$ python -q
>>> import numpy as np
>>> from numpy import linalg as LA
>>> np.set_printoptions(suppress=True, linewidth=120)
>>> rnd = lambda a: np.round(a, 4) + 0
>>> feats = np.load("dump.npy")
>>> print(feats)
[[3. 0. 2. 2.]
 [0. 3. 0. 0.]
 [2. 0. 3. 2.]
 [2. 0. 2. 3.]]
>>> r0 = np.array([1, 1, 1, 1])
>>> other = feats + np.outer(r0, np.eye(4)[3])
>>> print(LA.matrix_rank(LA.inv(other) - LA.inv(feats), tol=1e-8))
1
>>> print((feats != 0).astype(int))
[[1 0 1 1]
 [0 1 0 0]
 [1 0 1 1]
 [1 0 1 1]]
>>> print(rnd(LA.det(feats)))
21.0
>>> print(rnd(np.sort(LA.eigvals(feats).real)))
[1. 1. 3. 7.]
>>> print(feats @ feats)
[[17.  0. 16. 16.]
 [ 0.  9.  0.  0.]
 [16.  0. 17. 16.]
 [16.  0. 16. 17.]]
>>> K = np.loadtxt("layer10.csv", delimiter=",")
>>> print(K)
[[ 4.7782 -1.6     0.9   ]
 [-3.594   1.2     0.5   ]
 [-1.2209  0.4    -1.1   ]
 [ 4.2373 -1.4     1.4   ]
 [-2.0936  0.7    -0.4   ]
 [-1.1909  0.4    -1.    ]
 [ 0.6319 -0.2    -1.2   ]
 [ 1.5009 -0.5    -0.4   ]
 [-1.2124  0.4     1.3   ]
 [ 0.8675 -0.3     1.1   ]
 [-1.5349  0.5     1.8   ]
 [ 3.8856 -1.3    -0.8   ]
 [-6.5834  2.2     0.2   ]
 [-4.2082  1.4    -0.7   ]
 [-0.8984  0.3    -1.    ]
 [-0.6215  0.2    -0.9   ]
 [ 1.2434 -0.4     0.9   ]
 [ 1.4658 -0.5    -1.    ]
 [ 1.7718 -0.6    -0.6   ]
 [ 0.5792 -0.2     0.    ]
 [-3.6234  1.2    -2.    ]
 [ 0.5877 -0.2    -1.6   ]
 [-0.9383  0.3    -0.2   ]
 [ 0.5738 -0.2     0.4   ]]
>>> t3 = np.stack([K, 3 * K, K[::-1]])
>>> print(LA.matrix_rank(t3.reshape(3, -1)))
2
>>> print(LA.matrix_rank(t3))
[3 3 3]
>>> print(rnd(LA.norm(t3, axis=(1, 2))))
[14.5279 43.5837 14.5279]
>>> U, s, vt = LA.svd(K)
>>> print(np.argmax(s[:-1] / (s[1:] + 1e-6)) + 1)
2
>>> print(rnd(s))
[13.6771  4.8984  0.0371]
>>> other = U[:, :2] @ np.diag(s[:2]) @ vt[:2]
>>> print(LA.matrix_rank(K, rtol=0.05))
2
>>> print(LA.matrix_rank(other))
2
>>> mat = np.loadtxt("arr.csv", delimiter=",")
>>> print(rnd(mat))
[[ 0.8915 -0.0903 -0.0018  0.444 ]
 [ 0.081   0.6036  0.7923 -0.0367]
 [ 0.     -0.789   0.5937 -0.158 ]
 [ 0.4457  0.0709 -0.1404 -0.8812]]
>>> x = np.ones(4)
>>> for _ in range(4):
...     x = feats @ x
...     x /= LA.norm(x)
...     print(round(x @ feats @ x, 4))
... 
6.7692
6.9555
6.9918
6.9985
>>> print(rnd(x))
[0.5772 0.0195 0.5772 0.5772]
>>> x = np.array([-2, 2, 3, 0])
>>> print([p for p in range(1, 25) if np.allclose(LA.matrix_power(mat, p), np.eye(4))])
[]
>>> print(rnd(LA.norm(x)), rnd(LA.norm(mat @ x)))
4.1231 4.1231
>>> print(rnd(LA.det(mat)))
-1.0
>>> print(rnd(LA.pinv(mat)))
[[ 0.8915  0.081   0.      0.4457]
 [-0.0903  0.6036 -0.789   0.0709]
 [-0.0018  0.7923  0.5937 -0.1404]
 [ 0.444  -0.0367 -0.158  -0.8812]]
>>> print(rnd(mat.T @ mat))
[[1. 0. 0. 0.]
 [0. 1. 0. 0.]
 [0. 0. 1. 0.]
 [0. 0. 0. 1.]]
>>> print(rnd(mat[:, 2] @ mat[:, 3]))
0.0
>>> print(rnd(LA.svd(mat, compute_uv=False)))
[1. 1. 1. 1.]
>>> rng = np.random.default_rng(90965)
>>> labels = rng.permutation(4)
>>> print(labels)
[1 3 0 2]
>>> other = mat[labels][:, labels]
>>> print(rnd(np.trace(other)))
1.2075
>>> print(np.allclose(other, mat))
False
>>> print(rnd(LA.det(mat.T)))
-1.0
>>> print(rnd(np.einsum("ij,ji->", mat, mat)))
1.4582
>>> print(rnd(LA.det(mat[::-1])))
-1.0
>>> print(rnd(LA.eigvals(mat).sum().real))
1.2075
>>> print(rnd(LA.det(2 * mat)), rnd(LA.det(mat)))
-16.0 -1.0
>>> E = np.load("data.npy")
>>> print(E)
[[ 0 -1  0]
 [ 0  1  0]
 [ 0 -1  1]]
>>> other = E / np.sqrt((E ** 2).mean(axis=1, keepdims=True))
>>> print(rnd(other[2]))
[ 0.     -1.2247  1.2247]
>>> X = np.array([[-1, -2, 1], [0, 3, -1], [-2, 1, 3]])
>>> print(X)
[[-1 -2  1]
 [ 0  3 -1]
 [-2  1  3]]
>>> labels = rng.permutation(3)
>>> other = X[:, labels] * rng.choice([-1, 1], 3)
>>> print(other)
[[ 1  1 -2]
 [-1  0  3]
 [ 3  2  1]]
>>> U, _, vt = LA.svd(X.T @ other)
>>> print(labels)
[2 0 1]
>>> x = np.array([-3, 1, 2])
>>> rhs = X @ x
>>> c, lr = np.zeros(3), 1 / LA.norm(X, 2) ** 2
>>> for i in range(4):
...     c -= lr * X.T @ (X @ c - rhs)
...     if i % 1 == 0: print(i, round(LA.norm(X @ c - rhs), 4))
... 
0 2.272
1 0.8255
2 0.671
3 0.6516
>>> print(rnd(LA.cond(X)))
7.5256
>>> print(rnd(c))
[-2.0053  1.092   2.6645]
>>> print(rnd(np.sort(np.abs(LA.eigvals(X)))))
[0.7673 3.2289 3.2289]
>>> print((X - X.T) / 2)
[[ 0.  -1.   1.5]
 [ 1.   0.  -1. ]
 [-1.5  1.   0. ]]
>>> print(LA.matrix_power(X, 2))
[[-1 -3  4]
 [ 2  8 -6]
 [-4 10  6]]
>>> print((X + X.T) / 2)
[[-1.  -1.  -0.5]
 [-1.   3.   0. ]
 [-0.5  0.   3. ]]
>>> print(X @ X)
[[-1 -3  4]
 [ 2  8 -6]
 [-4 10  6]]
>>> print(rnd(np.abs(LA.eigvals(X)).max()))
3.2289
>>> print(np.allclose(X, X.T))
False
>>> O = X.astype(float).copy()
>>> for j in range(3):
...     O[:, j] -= O[:, :j] @ (O[:, :j].T @ O[:, j])
...     O[:, j] /= LA.norm(O[:, j])
... 
>>> print(rnd(O.T @ O))
[[1. 0. 0.]
 [0. 1. 0.]
 [0. 0. 1.]]
>>> other = X[0, 0] * X[1:] - np.outer(X[1:, 0], X[0])
>>> print(other)
[[ 0 -3  1]
 [ 0 -5 -1]]
>>> print(X[:, 0] / X[0, 0])
[ 1. -0.  2.]
>>> print(LA.matrix_rank(other), LA.matrix_rank(X))
2 3
>>> other = np.array([[-2], [-7], [-2], [-7]])
>>> basis = np.array([[1, 3, 5]])
>>> A = other @ basis + 0.02 * rng.normal(size=(4, 3))
>>> print(rnd(A))
[[ -1.9991  -6.0132  -9.9955]
 [ -7.0244 -21.0175 -35.005 ]
 [ -2.      -6.0047  -9.9933]
 [ -7.0057 -20.9941 -35.0168]]
>>> r0, v = A[3], A[1]
>>> print(rnd(r0 @ v))
1716.2168
>>> print(rnd(r0 @ r0))
1716.0082
>>> pr = (r0 @ v) / (r0 @ r0) * r0
>>> print(rnd((v - pr) @ r0))
0.0
>>> print(rnd(v - pr))
[-0.0179 -0.0209  0.0161]
>>> print(rnd(pr))
[ -7.0065 -20.9966 -35.0211]
>>> print(rnd(LA.norm(r0 + v) ** 2 + LA.norm(r0 - v) ** 2))
6864.8691
>>> print(LA.matrix_rank(A, rtol=0.1))
1
>>> print(rnd(LA.norm(A, 2) / LA.norm(A)))
1.0
>>> print([round(float(x), 4) for x in LA.svd(A, compute_uv=False)[:3]])
[60.9296, 0.0251, 0.012]
>>> print(np.argsort(-LA.norm(A, axis=0).round(6), kind="stable")[:3])
[2 1 0]
>>> print(LA.cond(A) > 100)
True
>>> J = np.loadtxt("m.csv", delimiter=",")
>>> print(J)
[[13. -5. -5. -7.]
 [-5.  2.  1.  2.]
 [-5.  1. 13. 11.]
 [-7.  2. 11. 10.]]
>>> rank = LA.matrix_rank(J)
>>> print(rank)
2
>>> null = LA.svd(J)[2][rank:].T
>>> print([int(LA.matrix_rank(J[:, :j + 1])) for j in range(4)])
[1, 2, 2, 2]
>>> print([int(LA.matrix_rank(np.delete(J, i, axis=0))) for i in range(4)])
[2, 2, 2, 2]
>>> print(LA.matrix_rank(J.T @ J), LA.matrix_rank(J @ J.T))
2 2
>>> U, s, vt = LA.svd(J, full_matrices=False)
>>> print(rnd(s / s[0]))
[1.     0.3466 0.     0.    ]
>>> print(U.shape, s.shape, vt.shape)
(4, 4) (4,) (4, 4)
>>> print(rnd(np.abs(vt[0])))
[0.5203 0.1666 0.6024 0.5819]
>>> print(rnd(np.sqrt((s ** 2).sum())), rnd(LA.norm(J)))
29.8664 29.8664
>>> print(rnd(s))
[28.2195  9.7805  0.      0.    ]
>>> print(rnd(U.T @ U))
[[1. 0. 0. 0.]
 [0. 1. 0. 0.]
 [0. 0. 1. 0.]
 [0. 0. 0. 1.]]
>>> print(np.abs(U[:, 0]).round(6).argmax())
2
>>> print(rnd(np.cumsum(s ** 2) / np.sum(s ** 2)))
[0.8928 1.     1.     1.    ]
>>> print(rnd(vt @ vt.T))
[[1. 0. 0. 0.]
 [0. 1. 0. 0.]
 [0. 0. 1. 0.]
 [0. 0. 0. 1.]]
>>> other = J[0, 0] * J[1:] - np.outer(J[1:, 0], J[0])
>>> print(other)
[[  0.   1. -12.  -9.]
 [  0. -12. 144. 108.]
 [  0.  -9. 108.  81.]]
>>> print(np.flatnonzero(~other.round(6).any(axis=1)))
[]
>>> print(LA.lstsq(J[:-1].T, J[-1])[2])
2
>>> print(rnd(np.trace(LA.pinv(J) @ J)))
2.0
>>> print(np.unique(J.round(6), axis=0).shape)
(4, 4)
>>> s = 20 * 0.2 ** np.arange(3)
>>> data = rng.normal(size=(16, 3)) * rng.permutation(s)
>>> print(rnd(data))
[[ -0.3175   4.7919  -0.2983]
 [  3.0848   0.7616   0.2863]
 [  6.827   20.6857  -0.0223]
 [ -0.1385  -3.9128  -0.8891]
 [  0.4852 -33.2279   0.9231]
 [  4.7479 -13.3111   0.111 ]
 [ -2.5391 -13.9402  -1.1236]
 [  1.2946  17.1486   0.2154]
 [ -5.5207 -14.5461  -0.9144]
 [ -9.2568 -21.3042  -0.677 ]
 [ -3.205  -30.7466  -0.5181]
 [  7.0263  11.6035   1.009 ]
 [  0.6768   5.724   -0.2011]
 [ -2.6893  12.5531   0.0059]
 [  1.0817  10.1334   1.0955]
 [  3.7778 -27.5734  -0.4968]]
>>> # column 1 dominates
>>> basis = data[[14, 0]].astype(float)
>>> for _ in range(5):
...     labels = LA.norm(data[:, None] - basis, axis=-1).argmin(axis=1)
...     basis = np.array([data[labels == j].mean(axis=0) for j in range(2)])
... 
>>> print(labels)
[0 0 0 0 1 1 1 0 1 1 1 0 0 0 0 1]
>>> print(rnd(basis))
[[  1.8718   8.8321   0.1335]
 [ -1.6444 -22.0928  -0.3851]]
>>> print(np.bincount(labels))
[9 7]
>>> print(rnd(basis[1] - basis[0]))
[ -3.5161 -30.9249  -0.5186]
>>> x = np.array([2, 2, 0])
>>> rhs = data @ x
>>> print(rnd(LA.lstsq(data, rhs)[0]))
[2. 2. 0.]
>>> print(rnd(LA.solve(data.T @ data, data.T @ rhs)))
[2. 2. 0.]
>>> rhs = rhs + 0.3 * rng.normal(size=16)
>>> print(rnd(rhs))
[  8.5764   7.8802  54.7388  -8.2824 -65.2855 -17.4031 -33.1669  36.3266 -40.1739 -60.7423 -68.4323  36.9263  12.3294
  20.4396  22.5336 -47.5888]
>>> c, *_ = LA.lstsq(data, rhs)
>>> print(rnd(LA.norm(rhs - data @ c)))
1.2091
>>> gram = data.T @ data
>>> print(rnd(gram))
[[ 286.0845  455.3598   24.2769]
 [ 455.3598 5035.1989   68.1008]
 [  24.2769   68.1008    7.2038]]
>>> print(rnd(np.diag(gram)))
[ 286.0845 5035.1989    7.2038]
>>> print((data @ data.T).shape)
(16, 16)
>>> print(np.allclose(gram, gram.T))
True
>>> print(LA.matrix_rank(gram))
3
